In [1]: import numpy as np

In [2]: np.set_printoptions(precision=3, suppress=True, linewidth=140)

In [3]: mat = np.loadtxt("dump.csv", delimiter=",")

In [4]: mat
Out[4]: 
array([[-1., -2.,  3.,  3.,  3.,  2.,  2., -3.],
       [ 1., -2.,  3.,  0.,  0.,  1., -3.,  1.],
       [ 2., -3.,  3.,  2., -2.,  3., -3.,  3.],
       [ 1.,  1.,  3., -1., -1., -2.,  1.,  1.],
       [ 2.,  3.,  1.,  0.,  3.,  3., -2.,  1.],
       [ 1.,  1.,  2., -1.,  1., -3.,  0.,  3.],
       [ 1.,  1.,  2., -1.,  1., -3.,  0.,  3.],
       [-2., -2., -1., -3.,  0.,  0.,  1.,  1.],
       [ 2.,  2., -3.,  2.,  0.,  1.,  3., -3.],
       [ 0.,  3., -3.,  0.,  1.,  0., -3., -2.]])

In [5]: A2 = np.c_[mat[:, :7] @ np.array([[-2, 1, -2, -2, -2, 2, -1],
   ...:     [0, 2, 1, 1, -2, -2, 2],
   ...:     [-2, 0, 0, 0, -1, 0, -2],
   ...:     [0, -1, -1, 0, -1, -2, 0],
   ...:     [0, -2, -1, -1, 1, 1, -2],
   ...:     [-1, -1, 2, 0, -2, 0, -2],
   ...:     [-1, 2, -1, -2, -1, 2, 1]]), np.array([1, 3, 0, 2, 1, 2, 0, 2, 0, 3])]

In [6]: A2
Out[6]: 
array([[ -8., -12.,  -4.,  -7.,  -3.,   3., -17.,   1.],
       [ -6., -10.,   1.,   2.,   0.,   0., -16.,   3.],
       [-10., -11.,   2.,   1.,  -8.,  -2., -19.,   0.],
       [ -7.,  10.,  -4.,  -2.,  -4.,   3.,   2.,   2.],
       [ -7.,  -5.,   4.,   0., -12.,  -3., -12.,   1.],
       [ -3.,   5.,  -7.,  -2.,   2.,   3.,   1.,   2.],
       [ -3.,   5.,  -7.,  -2.,   2.,   3.,   1.,   0.],
       [  5.,  -1.,   4.,   0.,  11.,   8.,   1.,   2.],
       [ -2.,   9.,  -5.,  -8., -12.,   2.,   9.,   0.],
       [  9.,  -2.,   5.,   8.,   1., -11.,   7.,   3.]])

In [7]: np.round(np.linalg.norm(A2 - mat @ np.linalg.lstsq(mat, A2)[0], axis=0), 3) + 0
Out[7]: array([0.   , 0.   , 0.   , 0.   , 0.   , 0.   , 0.   , 3.018])

In [8]: print(np.linalg.matrix_rank(np.c_[mat, A2]))
9

In [9]: print(np.linalg.norm(np.linalg.qr(mat)[0].T @ A2, axis=0) ** 2 / ((A2 ** 2).sum(axis=0) + 1e-12))
[1.    1.    1.    1.    1.    1.    1.    0.715]

In [10]: proj = mat @ np.linalg.solve(mat.T @ mat, mat.T)

In [11]: round(float(np.trace(proj)), 3)
Out[11]: 8.0

In [12]: np.round(proj @ mat[:, 4], 3) + 0
Out[12]: array([ 3.,  0., -2., -1.,  3.,  1.,  1.,  0.,  0.,  1.])

In [13]: np.diag(proj)
Out[13]: array([0.932, 0.912, 0.821, 0.882, 0.988, 0.489, 0.489, 0.792, 0.979, 0.716])

In [14]: K = np.loadtxt("layer17.csv", delimiter=",")

In [15]: K
Out[15]: 
array([[ 0.975,  0.127, -0.025, -0.076, -0.076,  0.127,  0.076],
       [ 0.127,  0.367,  0.127,  0.38 ,  0.38 , -0.633, -0.38 ],
       [-0.025,  0.127,  0.975, -0.076, -0.076,  0.127,  0.076],
       [-0.076,  0.38 , -0.076,  0.772, -0.228,  0.38 ,  0.228],
       [-0.076,  0.38 , -0.076, -0.228,  0.772,  0.38 ,  0.228],
       [ 0.127, -0.633,  0.127,  0.38 ,  0.38 ,  0.367, -0.38 ],
       [ 0.076, -0.38 ,  0.076,  0.228,  0.228, -0.38 ,  0.772]])

In [16]: np.round(np.linalg.eigvalsh(K).min(), 3)
Out[16]: np.float64(-1.0)

In [17]: x0 = np.array([-1, 3, -3, 1, -1, 2, 2])

In [18]: K @ np.eye(7)[0]
Out[18]: array([ 0.975,  0.127, -0.025, -0.076, -0.076,  0.127,  0.076])

In [19]: np.linalg.norm(K @ x0) <= np.linalg.norm(K, 2) * np.linalg.norm(x0) + 1e-9
Out[19]: np.True_

In [20]: np.einsum("ij,j->i", K, x0)
Out[20]: array([-0.114, -1.43 , -2.114,  3.658,  1.658, -2.43 , -0.658])

In [21]: np.sign((K @ x0).round(6))
Out[21]: array([-1., -1., -1.,  1.,  1., -1., -1.])

In [22]: A2 = np.array([[2, -1], [3, 2], [3, 2], [0, 2], [2, -3], [-2, -3], [2, 3]])

In [23]: print(np.einsum("ik,kj->ji", K, A2))
[[ 2.     3.     3.     0.     2.    -2.     2.   ]
 [-0.848  1.241  2.152  2.456 -2.544 -3.759  2.544]]

In [24]: A2.T @ K.T
Out[24]: 
array([[ 2.   ,  3.   ,  3.   ,  0.   ,  2.   , -2.   ,  2.   ],
       [-0.848,  1.241,  2.152,  2.456, -2.544, -3.759,  2.544]])

In [25]: f = np.array([2, 3, 0, 3, 1, 0, 2]) + 0.5

In [26]: E = np.eye(7) - 2 * np.outer(f, f) / (f @ f)

In [27]: print(E)
[[ 0.686 -0.44  -0.063 -0.44  -0.189 -0.063 -0.314]
 [-0.44   0.384 -0.088 -0.616 -0.264 -0.088 -0.44 ]
 [-0.063 -0.088  0.987 -0.088 -0.038 -0.013 -0.063]
 [-0.44  -0.616 -0.088  0.384 -0.264 -0.088 -0.44 ]
 [-0.189 -0.264 -0.038 -0.264  0.887 -0.038 -0.189]
 [-0.063 -0.088 -0.013 -0.088 -0.038  0.987 -0.063]
 [-0.314 -0.44  -0.063 -0.44  -0.189 -0.063  0.686]]

In [28]: x0 = np.array([1, 1, 2, 0, 0, 1, 0])

In [29]: np.sort(np.abs(np.degrees(np.angle(np.linalg.eigvals(E)))))
Out[29]: array([  0.,   0.,   0.,   0.,   0.,   0., 180.])

In [30]: np.abs(np.linalg.eigvals(E))
Out[30]: array([1., 1., 1., 1., 1., 1., 1.])

In [31]: np.round(E.T @ (E @ x0), 3) + 0
Out[31]: array([1., 1., 2., 0., 0., 1., 0.])

In [32]: round(float(np.linalg.det(E)), 3)
Out[32]: -1.0

In [33]: print(np.round(np.linalg.norm(x0), 3), round(float(np.linalg.norm(E @ x0)), 3))
2.646 2.646

In [34]: evals, evecs = np.linalg.eigh(E)

In [35]: np.linalg.svd(E, compute_uv=False)
Out[35]: array([1., 1., 1., 1., 1., 1., 1.])

In [36]: (evals > 1e-8).sum(), (evals < -1e-8).sum()
Out[36]: (np.int64(6), np.int64(1))

In [37]: evals.sum(), np.trace(E)
Out[37]: (np.float64(5.0), np.float64(5.0))

In [38]: print(np.unique(evals.round(6) + 0, return_counts=True)[1])
[1 6]

In [39]: m1 = np.load("out2.npy")

In [40]: print(m1)
[[  7   1  -9  -4  -4  -9]
 [ -9   3   9   6   2   2]
 [ -8  -5  -7  -2   8   0]
 [ -9   0   2  -1  -7  -2]
 [ -1  -8   4  -3  -6  -6]
 [ -1   9  -3  -3  -4   0]
 [ -8  -1  -9   7   4  -6]
 [  1   6  -2  -1   6  -3]
 [ -2   9  -9   2   6   2]
 [-11   7   9   8   0  -5]]

In [41]: x0 = np.array([0, -2, 0, -1, 1, -2])

In [42]: target = m1 @ x0

In [43]: c, lr = np.zeros(6), 1 / np.linalg.norm(m1, 2) ** 2

In [44]: for i in range(20):
    ...:     c -= lr * m1.T @ (m1 @ c - target)
    ...:     if i % 5 == 0: print(i, round(np.linalg.norm(m1 @ c - target), 3))
    ...: 
0 26.717
5 8.615
10 5.52
15 3.729

In [45]: c
Out[45]: array([ 0.026, -2.047, -0.137, -0.736,  0.798, -1.839])

In [46]: round(np.linalg.cond(m1), 3)
Out[46]: np.float64(3.822)
